% python3 -q
>>> import numpy as np
>>> np.set_printoptions(precision=2, suppress=True, linewidth=120, sign=" ")
>>> X = np.loadtxt("out9.csv", delimiter=",")
>>> print(X)
[[  0.08  -3.1   -0.25  -3.     0.15   0.05  -6.06  -3.01   0.13  -6.06  -6.05]
 [  0.15   7.02   0.03   6.96  -0.05   0.07  13.96   7.03  -0.09  14.    14.1 ]
 [  0.02   2.96  -0.03   3.01  -0.17   0.01   6.04   3.03  -0.01   5.97   5.98]
 [  0.02  -6.14   0.09  -5.92   0.     0.19 -11.99  -6.03  -0.02 -11.91 -12.06]
 [  0.12  -2.07  -0.03  -1.98   0.06   0.01  -4.03  -1.92   0.01  -3.92  -4.06]
 [ -0.03   0.03   0.04   0.07   0.17   0.09   0.06  -0.03  -0.04   0.    -0.07]
 [  0.11   1.9   -0.07   2.07  -0.13   0.13   4.05   1.83   0.03   3.99   3.97]]
>>> np.argsort(-np.linalg.norm(X, axis=0).round(6), kind="stable")[:3]
array([ 10,   6,   9])
>>> np.linalg.matrix_rank(X, rtol=0.1)
np.int64(1)
>>> [round(float(x), 2) for x in np.linalg.svd(X, compute_uv=False)[:3]]
[40.85, 0.39, 0.34]
>>> print(np.linalg.cond(X) > 100)
True
>>> G = X.T @ X
>>> print(np.linalg.svd(X, compute_uv=False) ** 2)
[ 1668.85     0.15     0.12     0.07     0.05     0.02     0.01]
>>> print(np.round(np.linalg.eigvalsh(G)[::-1], 2) + 0)
[ 1668.85     0.15     0.12     0.07     0.05     0.02     0.01     0.       0.       0.       0.  ]
>>> np.diag(G)
array([   0.06,  113.25,    0.08,  109.76,    0.1 ,    0.07,  444.49,  111.06,    0.03,  441.5 ,  448.87])
>>> print((X @ X.T).shape)
(7, 7)
>>> Y = X / np.sqrt((X ** 2).mean(axis=1, keepdims=True))
>>> np.linalg.matrix_rank(Y) == np.linalg.matrix_rank(X)
np.True_
>>> print(np.linalg.matrix_rank(X - X.mean(axis=1, keepdims=True)))
7
>>> np.linalg.norm(Y, axis=1)
array([ 3.32,  3.32,  3.32,  3.32,  3.32,  3.32,  3.32])
>>> def softmax(z):
...     e = np.exp(z - z.max(axis=-1, keepdims=True))
...     return e / e.sum(axis=-1, keepdims=True)
... 
>>> softmax(X[5] + 3)
array([ 0.09,  0.09,  0.09,  0.09,  0.1 ,  0.1 ,  0.09,  0.09,  0.08,  0.09,  0.08])
>>> softmax(10 * X[5])
array([ 0.04,  0.07,  0.08,  0.11,  0.3 ,  0.13,  0.1 ,  0.04,  0.04,  0.05,  0.03])
>>> print(softmax(X[5]))
[ 0.09  0.09  0.09  0.09  0.1   0.1   0.09  0.09  0.08  0.09  0.08]
>>> S = X @ X.T / np.sqrt(11)
>>> print(np.round(softmax(S)[5] @ X, 2) + 0)
[ 0.07  0.31 -0.03  0.39  0.    0.08  0.73  0.35  0.    0.74  0.71]
>>> mat = np.load("case17.npy")
>>> mat
array([[ 8,  0, -1, -2, -2, -1,  1],
       [-2,  6,  1,  2, -2, -1,  2],
       [ 0,  0,  4, -1, -1, -2, -1],
       [-2, -2,  1,  0,  0,  0, -2],
       [-1,  0, -1,  0,  7, -2,  0],
       [-2, -2,  2,  1,  2,  0,  1],
       [-1,  1,  0,  2, -1,  1,  6]])
>>> G = mat.T @ mat
>>> np.linalg.matrix_rank(G)
np.int64(7)
>>> print(np.allclose(G, G.T))
True
>>> W0 = np.loadtxt("mat.csv", delimiter=",")
>>> W0
array([[ 3.,  0.,  0.,  0.,  0.,  0.,  0.,  0.,  0.,  0.,  0.],
       [ 3.,  3.,  0.,  0.,  0.,  0.,  0.,  0.,  0.,  0.,  0.],
       [ 1.,  0.,  0.,  0.,  0.,  0.,  0.,  0.,  0.,  0.,  0.],
       [ 2.,  0.,  2.,  0.,  0.,  0.,  0.,  0.,  0.,  0.,  0.],
       [ 2.,  3.,  2.,  2.,  3.,  0.,  0.,  0.,  0.,  0.,  0.],
       [ 1.,  0.,  0.,  3.,  2.,  0.,  0.,  0.,  0.,  0.,  0.],
       [ 0.,  2.,  2.,  2.,  3.,  1.,  0.,  0.,  0.,  0.,  0.],
       [ 1.,  2.,  0.,  3.,  3.,  0.,  0.,  2.,  0.,  0.,  0.],
       [ 0.,  0.,  1.,  3.,  3.,  2.,  1.,  1.,  1.,  0.,  0.],
       [ 0.,  1.,  1.,  3.,  2.,  0.,  1.,  3.,  3.,  1.,  0.],
       [ 3.,  0.,  2.,  1.,  1.,  2.,  2.,  1.,  2.,  0.,  0.]])
>>> rng = np.random.default_rng(68163)
>>> Y = W0 + rng.integers(-2, 3, (11, 9)) @ rng.integers(-2, 3, (9, 11))
>>> Y
array([[  7.,   3.,   4.,   5.,  12.,  -3.,   4.,  -6.,  -4.,   9.,   0.],
       [  3.,  -1.,  -2.,  -1.,   0.,  -4.,   6.,  -2.,  -5.,   2.,   8.],
       [ -6.,  -9.,  -7.,   1.,  -8.,  -3.,  -7.,  -8.,  -4.,  -1.,   0.],
       [ -1.,  -6.,   1.,  -4.,  -3.,  -3.,  -4.,  -6.,  -4.,  -2.,   0.],
       [  9.,   9.,   6.,   2.,   5.,   2.,   8.,   3.,   2.,  -3.,   8.],
       [-12.,  -5., -10.,   7.,  -1., -11.,   2.,  -9.,   6.,  -5.,  -4.],
       [  0.,   0.,  -2.,   6.,  12.,  -3.,   4.,  -6.,  -1.,   4.,  -1.],
       [  0.,   1.,   0.,  -1.,  -4.,  -1.,   3.,  -5.,   4.,  -4.,  -4.],
       [-13.,  -6., -10.,   6.,  -3., -11.,   3.,  -9.,   5.,  -9.,   2.],
       [ -2.,   4.,   1.,   9.,  -7.,   1.,  -9.,   1.,   1.,   2.,  -1.],
       [ -2.,   2.,   5.,   7.,   7.,  -6.,   9.,  -3.,   3.,   1.,   7.]])
>>> print(np.round(np.linalg.svd(Y - W0, compute_uv=False), 2) + 0)
[ 42.4   28.93  19.36  14.88  13.48  10.27   6.53   4.43   2.47   0.     0.  ]
>>> labels = rng.permutation(11)
>>> labels
array([  9,   8,   0,   2,   4,   6,   3,   1,   7,   5,  10])
>>> Y = W0[labels][:, labels]
>>> round(np.linalg.det(Y), 2), np.round(np.linalg.det(W0[labels]), 2)
(np.float64(0.0), np.float64(0.0))
>>> print(np.trace(Y))
13.0
>>> print(np.sort(np.abs(np.linalg.eigvals(Y))))
[ 0.  0.  0.  0.  0.  1.  1.  2.  3.  3.  3.]
